$ ipython --no-banner

In [1]: import numpy as np

In [2]: np.set_printoptions(suppress=True, linewidth=100)

In [3]: rnd = lambda a: np.round(a, 2) + 0

In [4]: Q, _ = np.linalg.qr(np.array([[2.1, 1.2, -1.0, 0.3, -1.4, -0.8, -1.6, -0.3],
   ...:     [0.5, -0.4, -0.5, -0.1, -0.2, 1.5, -0.7, -2.2],
   ...:     [1.1, 0.5, 0.8, -1.0, -0.3, 1.7, 0.5, -0.2],
   ...:     [-1.1, 0.7, 0.0, -0.5, -0.9, -1.1, 0.2, -1.5],
   ...:     [0.5, 0.9, -2.0, -0.6, 1.0, 0.7, -0.5, -0.4],
   ...:     [-0.2, -0.4, 0.7, -0.6, 0.9, -0.2, 0.7, 0.3],
   ...:     [0.1, 0.2, 0.9, -1.3, 0.5, 1.2, 0.6, 2.1],
   ...:     [-1.9, -1.8, 0.4, -0.6, -1.4, -0.5, 0.0, 1.8]]))

In [5]: m1 = Q[:, :3]

In [6]: rnd(m1)
Out[6]: 
array([[-0.63,  0.02,  0.15],
       [-0.15, -0.38,  0.27],
       [-0.33, -0.06, -0.45],
       [ 0.33,  0.73, -0.1 ],
       [-0.15,  0.35,  0.66],
       [ 0.06, -0.16, -0.21],
       [-0.03,  0.08, -0.41],
       [ 0.57, -0.42,  0.21]])

In [7]: # orthonormal columns

In [8]: vec = np.array([1, -1, 0])

In [9]: h1 = np.maximum(m1 @ vec, 0)

In [10]: rnd(m1 * (h1 > 1e-9)[:, None])
Out[10]: 
array([[ 0.  ,  0.  ,  0.  ],
       [-0.15, -0.38,  0.27],
       [ 0.  ,  0.  ,  0.  ],
       [ 0.  ,  0.  ,  0.  ],
       [ 0.  ,  0.  ,  0.  ],
       [ 0.06, -0.16, -0.21],
       [ 0.  ,  0.  ,  0.  ],
       [ 0.57, -0.42,  0.21]])

In [11]: rnd(h1)
Out[11]: array([0.  , 0.22, 0.  , 0.  , 0.  , 0.22, 0.  , 0.99])

In [12]: np.flatnonzero(h1 > 1e-9)
Out[12]: array([1, 5, 7])

In [13]: rnd(np.maximum(m1 @ vec, 0) - np.maximum(-m1 @ vec, 0))
Out[13]: array([-0.66,  0.22, -0.27, -0.39, -0.5 ,  0.22, -0.11,  0.99])

In [14]: J = np.load("out15.npy")

In [15]: J
Out[15]: 
array([[  2,   0,  -3],
       [  4,   3,  -6],
       [  7,   2,  -5],
       [ 10,   4,  -8],
       [ 13,   1, -11],
       [ 14,   4, -10],
       [ 15,   3, -11],
       [ 13,   6,  -8],
       [ 15,   6,  -6],
       [ 18,   6,  -7],
       [ 16,   9,  -8],
       [ 19,   7, -11],
       [ 22,   8,  -9],
       [ 23,   9, -11],
       [ 23,   7,  -9],
       [ 20,   8, -12],
       [ 19,  10, -15],
       [ 21,  10, -12],
       [ 18,  11, -15],
       [ 19,  14, -17],
       [ 21,  12, -16],
       [ 23,  11, -14],
       [ 21,   8, -13],
       [ 24,   8, -15],
       [ 24,   7, -16],
       [ 24,   9, -16],
       [ 25,   6, -17],
       [ 26,   5, -16],
       [ 26,   7, -18],
       [ 23,   4, -21],
       [ 21,   6, -20],
       [ 22,   5, -18],
       [ 22,   4, -20],
       [ 20,   2, -23],
       [ 21,  -1, -20]])

In [16]: P = J @ np.linalg.solve(J.T @ J, J.T)

In [17]: rnd(np.diag(P))
Out[17]: 
array([0.01, 0.05, 0.  , 0.01, 0.05, 0.02, 0.03, 0.02, 0.06, 0.1 , 0.07, 0.04, 0.13, 0.09, 0.17,
       0.04, 0.09, 0.07, 0.15, 0.32, 0.14, 0.08, 0.04, 0.05, 0.05, 0.05, 0.07, 0.12, 0.06, 0.12,
       0.1 , 0.06, 0.1 , 0.24, 0.25])

In [18]: rnd(np.trace(P))
Out[18]: np.float64(3.0)

In [19]: np.allclose(P @ P, P)
Out[19]: True

In [20]: D = np.linalg.norm(J[:, None] - J[None], axis=-1)

In [21]: D.mean(axis=1).argmax()
Out[21]: np.int64(0)

In [22]: np.unravel_index(D.round(6).argmax(), D.shape)
Out[22]: (np.int64(0), np.int64(28))

In [23]: rnd(D[:5, :5])
Out[23]: 
array([[ 0.  ,  4.69,  5.74, 10.25, 13.64],
       [ 4.69,  0.  ,  3.32,  6.4 , 10.49],
       [ 5.74,  3.32,  0.  ,  4.69,  8.54],
       [10.25,  6.4 ,  4.69,  0.  ,  5.2 ],
       [13.64, 10.49,  8.54,  5.2 ,  0.  ]])

In [24]: (D + 1e9 * np.eye(35)).round(6).argmin(axis=1)
Out[24]: 
array([ 1,  2,  1,  7,  6,  6,  5,  8,  7,  8,  8, 15, 14, 12, 12, 22, 18, 15, 16, 20, 16, 17, 15,
       24, 23, 23, 24, 26, 26, 32, 32, 32, 29, 29, 33])

In [25]: D.shape
Out[25]: (35, 35)
